>>> import numpy as np
>>> from numpy import linalg as LA
>>> np.set_printoptions(precision=2, suppress=True, linewidth=140)
>>> arr = np.load("m.npy")
>>> arr
array([[ 1, -1,  1, -1,  1, -1,  1, -1],
       [ 1,  1,  1,  1, -1, -1, -1, -1],
       [ 1,  1,  1,  1,  1,  1,  1,  1]])
>>> # column 2 repeats column 0
>>> W = np.array([[7, 8, 7, 4],
...     [1, 9, 3, 9],
...     [3, 6, 8, 6],
...     [3, 7, 8, 6],
...     [7, 8, 1, 4],
...     [5, 4, 0, 3],
...     [7, 7, 2, 6],
...     [7, 1, 3, 5]])
>>> b = np.array([3, 6, 8, 9])
>>> hid = np.maximum(arr @ W + b, 0)
>>> hid
array([[11, 14, 12,  6],
       [ 0, 16, 28, 16],
       [43, 56, 40, 52]])
>>> LA.matrix_rank(hid)
np.int64(3)
>>> W2 = np.array([[-3, -1, 1], [0, -1, -2], [0, -2, 3], [-1, -3, 2]])
>>> print(hid @ W2)
[[ -39  -67   31]
 [ -16 -120   84]
 [-181 -335  155]]
>>> print((hid @ W2).round(6).argmax(axis=1))
[2 2 2]
>>> W @ W2
array([[-25, -41,  20],
       [-12, -43,  10],
       [-15, -43,  27],
       [-15, -44,  25],
       [-25, -29,   2],
       [-18, -18,   3],
       [-27, -36,  11],
       [-26, -29,  24]])
>>> hid - hid[0]
array([[  0,   0,   0,   0],
       [-11,   2,  16,  10],
       [ 32,  42,  28,  46]])
>>> x = np.array([1, -2, -1, -1, -1, 3, 1, -2])
>>> h = np.maximum(arr @ x, 0)
>>> arr.T @ h
array([ 2, -2,  2, -2,  2, -2,  2, -2])
>>> np.tanh(arr @ x)
array([ 0.96, -1.  , -0.96])
>>> print(np.maximum(arr @ x, 0) - np.maximum(-arr @ x, 0))
[ 2 -4 -2]
>>> m1 = np.loadtxt("sample3.csv", delimiter=",")
>>> m1
array([[ 1.  ,  0.  ,  0.  ],
       [ 0.  ,  0.87,  0.5 ],
       [ 0.  , -0.5 ,  0.87]])
>>> T = np.stack([m1, 5 * m1, m1[::-1]])
>>> np.einsum("bij,cij->bc", T, T)
array([[ 3., 15.,  1.],
       [15., 75.,  5.],
       [ 1.,  5.,  3.]])
>>> print((T @ m1.T).shape)
(3, 3, 3)
>>> T.sum(axis=0)
array([[ 6.  , -0.5 ,  0.87],
       [ 0.  ,  6.06,  3.5 ],
       [ 1.  , -3.  ,  5.2 ]])
>>> x = np.array([-2, -3, 2])
>>> print([p for p in range(1, 25) if np.allclose(LA.matrix_power(m1, p), np.eye(3))])
[12, 24]
>>> x = np.array([2, 2, -2])
>>> rhs = m1 @ x
>>> b, lr = np.zeros(3), 1 / LA.norm(m1, 2) ** 2
>>> for i in range(60):
...     b -= lr * m1.T @ (m1 @ b - rhs)
...     if i % 10 == 0: print(i, round(LA.norm(m1 @ b - rhs), 2))
... 
0 0.0
10 0.0
20 0.0
30 0.0
40 0.0
50 0.0
>>> round(LA.cond(m1), 2)
np.float64(1.0)
>>> print(m1 @ m1)
[[ 1.    0.    0.  ]
 [ 0.    0.5   0.87]
 [ 0.   -0.87  0.5 ]]
>>> Y = np.array([[-1, -2], [-3, 1]])
>>> F = np.kron(np.eye(2, dtype=int), Y)
>>> F
array([[-1, -2,  0,  0],
       [-3,  1,  0,  0],
       [ 0,  0, -1, -2],
       [ 0,  0, -3,  1]])
>>> proj = np.triu(np.array([[-2, 1, 0, 0], [-1, -2, -2, -2], [1, 0, -2, 2], [-2, 0, 2, 1]]), 1) + np.eye(4)
>>> Y = proj @ F @ LA.inv(proj)
>>> Y
array([[ -4.,   3.,   6.,  -6.],
       [ -3.,   4.,  16., -22.],
       [  0.,   0.,  -7.,  14.],
       [  0.,   0.,  -3.,   7.]])
>>> np.round(np.poly(Y), 2) + 0
array([  1.,   0., -14.,   0.,  49.])
>>> Y = F / LA.norm(F, axis=1, keepdims=True)
>>> gram = Y @ Y.T
>>> (gram - 2 * np.eye(4)).round(6).argmax(axis=1)
array([1, 0, 3, 2])
>>> np.argwhere(np.triu(np.abs(gram) > 0.95, 1))
array([], shape=(0, 2), dtype=int64)
>>> x = np.array([-4, 4, -1, 3])
>>> LA.norm(F @ x) <= LA.norm(F, 2) * LA.norm(x) + 1e-9
np.True_
>>> (F * x).sum(axis=1)
array([-4, 16, -5,  6])
>>> F @ np.ones(4)
array([-3., -2., -3., -2.])
>>> r0 = np.array([-6, -5, -8, -9])
>>> Y = F + np.outer(r0, np.eye(4)[1])
>>> round(float(LA.det(Y) / LA.det(F)), 2), round(1 + LA.solve(F, r0)[1], 2)
(2.86, np.float64(2.86))
>>> LA.matrix_rank(Y - F)
np.int64(1)
>>> Y
array([[-1., -8.,  0.,  0.],
       [-3., -4.,  0.,  0.],
       [ 0., -8., -1., -2.],
       [ 0., -9., -3.,  1.]])
>>> round(float(np.abs(LA.eigvals(Y)).max()), 2)
7.62
>>> np.allclose(Y, Y.T)
False
>>> LA.matrix_power(Y, 3)
array([[-145., -360.,    0.,    0.],
       [-135., -280.,    0.,    0.],
       [-198., -480.,   -7.,  -14.],
       [-180., -483.,  -21.,    7.]])
>>> (Y + Y.T) / 2
array([[-1. , -5.5,  0. ,  0. ],
       [-5.5, -4. , -4. , -4.5],
       [ 0. , -4. , -1. , -2.5],
       [ 0. , -4.5, -2.5,  1. ]])
>>> print(np.trace(Y))
-5.0
>>> feats = np.array([[4, 4, 8], [-3, -8, -8], [3, 5, 9], [-9, 2, 8]])
>>> feats[:, 2] = -1 * feats[:, 0]
>>> feats
array([[ 4,  4, -4],
       [-3, -8,  3],
       [ 3,  5, -3],
       [-9,  2,  9]])
>>> def softmax(z):
...     e = np.exp(z - z.max(axis=-1, keepdims=True))
...     return e / e.sum(axis=-1, keepdims=True)
... 
>>> softmax(m1).sum(axis=1)
array([1., 1., 1.])
>>> np.round(softmax(10 * m1[0]), 2) + 0
array([1., 0., 0.])
>>> softmax(m1[0])
array([0.58, 0.21, 0.21])
>>> softmax(m1[0] + 5)
array([0.58, 0.21, 0.21])
>>> att = m1 @ m1.T / np.sqrt(3)
>>> print(softmax(att))
[[0.47 0.26 0.26]
 [0.26 0.47 0.26]
 [0.26 0.26 0.47]]
>>> softmax(att).round(6).argmax(axis=1)
array([0, 1, 2])
